$ ipython --no-banner

In [1]: import numpy as np

In [2]: np.set_printoptions(precision=2, suppress=True, linewidth=100, legacy="1.25")

In [3]: rd = lambda a: np.round(a, 2) + 0

In [4]: m1 = np.loadtxt("x.csv", delimiter=",")

In [5]: print(m1)
[[ 1.  0.  0.  0.]
 [ 2.  1.  0.  0.]
 [ 2.  1.  1.  0.]
 [ 0.  2. -1.  1.]]

In [6]: O, r_ = np.linalg.qr(m1)

In [7]: print(rd(np.abs(np.diag(r_))))
[3.   2.05 0.84 0.19]

In [8]: print(np.allclose(r_.T @ r_, m1.T @ m1))
True

In [9]: print(rd(O @ r_))
[[ 1.  0.  0.  0.]
 [ 2.  1.  0.  0.]
 [ 2.  1.  1.  0.]
 [ 0.  2. -1.  1.]]

In [10]: print(rd(np.abs(np.linalg.eigvals(m1)).max()))
1.0

In [11]: print(m1 @ m1)
[[ 1.  0.  0.  0.]
 [ 4.  1.  0.  0.]
 [ 6.  2.  1.  0.]
 [ 2.  3. -2.  1.]]

In [12]: print(rd(np.linalg.det(m1)))
1.0

In [13]: print(rd(np.sort(np.abs(np.linalg.eigvals(m1)))))
[1. 1. 1. 1.]

In [14]: rng = np.random.default_rng(555)

In [15]: labels = rng.permutation(4)

In [16]: A2 = m1[:, labels] * rng.choice([-1, 1], 4)

In [17]: print(A2)
[[-0.  0. -1. -0.]
 [-1.  0. -2. -0.]
 [-1.  0. -2. -1.]
 [-2.  1. -0.  1.]]

In [18]: Uu, _, Vh = np.linalg.svd(m1.T @ A2)

In [19]: print(rd(np.linalg.lstsq(m1, A2)[0]))
[[ 0.  0. -1.  0.]
 [-1.  0.  0.  0.]
 [ 0.  0.  0. -1.]
 [ 0.  1.  0.  0.]]
